% ipython --no-banner

In [1]: import numpy as np

In [2]: import numpy.linalg as la

In [3]: np.set_printoptions(suppress=True, linewidth=140)

In [4]: feats = np.load("out9.npy")

In [5]: feats
Out[5]: 
array([[2, 2, 2, 3],
       [0, 1, 3, 3],
       [0, 0, 3, 3],
       [0, 0, 0, 0]])

In [6]: np.round(la.det(feats.T), 3)
Out[6]: np.float64(0.0)

In [7]: np.round(la.det(2 * feats), 3), np.round(la.det(feats), 3)
Out[7]: (np.float64(0.0), np.float64(0.0))

In [8]: np.round(la.eigvals(feats), 3)
Out[8]: array([2., 1., 3., 0.])

In [9]: np.round(la.eigvals(feats).sum().real, 3)
Out[9]: np.float64(6.0)

In [10]: rng = np.random.default_rng(292027)

In [11]: lab = rng.permutation(4)

In [12]: lab
Out[12]: array([3, 0, 2, 1])

In [13]: out = feats[lab][:, lab]

In [14]: np.diag(out)
Out[14]: array([0, 2, 3, 1])

In [15]: np.round(np.sort(np.abs(la.eigvals(out))), 3)
Out[15]: array([0., 1., 2., 3.])

In [16]: out
Out[16]: 
array([[0, 0, 0, 0],
       [3, 2, 2, 2],
       [3, 0, 3, 0],
       [3, 0, 3, 1]])

In [17]: np.trace(out)
Out[17]: np.int64(6)

In [18]: rk = la.matrix_rank(out)

In [19]: rk
Out[19]: np.int64(3)

In [20]: null = la.svd(out)[2][rk:].T

In [21]: la.matrix_rank(out.T @ out), la.matrix_rank(out @ out.T)
Out[21]: (np.int64(3), np.int64(3))

In [22]: [int(la.matrix_rank(out[:i])) for i in range(1, len(out) + 1)]
Out[22]: [0, 1, 2, 3]

In [23]: np.allclose(out @ null, 0)
Out[23]: True

In [24]: np.round(null[:, 0] / null[np.abs(null[:, 0]).round(6).argmax(), 0], 3) + 0
Out[24]: array([ 1. , -0.5, -1. ,  0. ])

In [25]: round(float(la.norm(feats)), 3)
Out[25]: 7.616

In [26]: np.count_nonzero(feats)
Out[26]: np.int64(9)

In [27]: la.matrix_rank(feats)
Out[27]: np.int64(3)

In [28]: feats.sum(axis=1)
Out[28]: array([9, 7, 6, 0])

In [29]: feats - feats[0]
Out[29]: 
array([[ 0,  0,  0,  0],
       [-2, -1,  1,  0],
       [-2, -2,  1,  0],
       [-2, -2, -2, -3]])

In [30]: feats.sum(axis=0)
Out[30]: array([2, 3, 8, 9])

In [31]: feats.mean(axis=0)
Out[31]: array([0.5 , 0.75, 2.  , 2.25])

In [32]: left, sig, Vh = la.svd(feats)

In [33]: np.argmax(sig[:-1] / (sig[1:] + 1e-6)) + 1
Out[33]: np.int64(3)

In [34]: sig.round(3)
Out[34]: array([7.259, 2.235, 0.555, 0.   ])

In [35]: out = left[:, :3] @ np.diag(sig[:3]) @ Vh[:3]

In [36]: np.round(la.norm(feats - out) / la.norm(feats), 3)
Out[36]: np.float64(0.0)

In [37]: la.matrix_rank(feats, rtol=0.05)
Out[37]: np.int64(3)

In [38]: K = np.load("run17.npy")

In [39]: K
Out[39]: 
array([[-0.6, -0.2,  0.6, -0.3, -0.3],
       [ 0.4, -0.7, -0.8, -0.7, -0.5],
       [ 1.6, -0.1, -0.1, -0.2, -0.2],
       [ 0. , -0.2,  1.2,  0.1, -0.1]])

In [40]: r0 = np.array([5, 1, 3])

In [41]: np.round(np.cross(K[1, :3], K[2, :3]), 3)
Out[41]: array([-0.01, -1.24,  1.08])

In [42]: np.round(np.array([np.convolve(row, r0, "same") for row in K]), 3) + 0
Out[42]: 
array([[-1.6,  1. , -1.5,  0. , -1.2],
       [-3.1, -3.5, -6.4, -5.6, -2.6],
       [ 1.1,  4.2, -1.4, -1.5, -0.8],
       [-1. ,  5.8,  1.1,  3.2,  0.2]])

In [43]: np.round(np.correlate(K[1], K[2], "full"), 3)
Out[43]: array([-0.08,  0.06,  0.26,  0.33,  1.03, -0.87, -1.16, -1.07, -0.8 ])

In [44]: np.round(np.convolve(K[1], r0), 3)
Out[44]: array([ 2. , -3.1, -3.5, -6.4, -5.6, -2.6, -1.5])

In [45]: np.polyval(r0, K[1])
Out[45]: array([4.2 , 4.75, 5.4 , 4.75, 3.75])
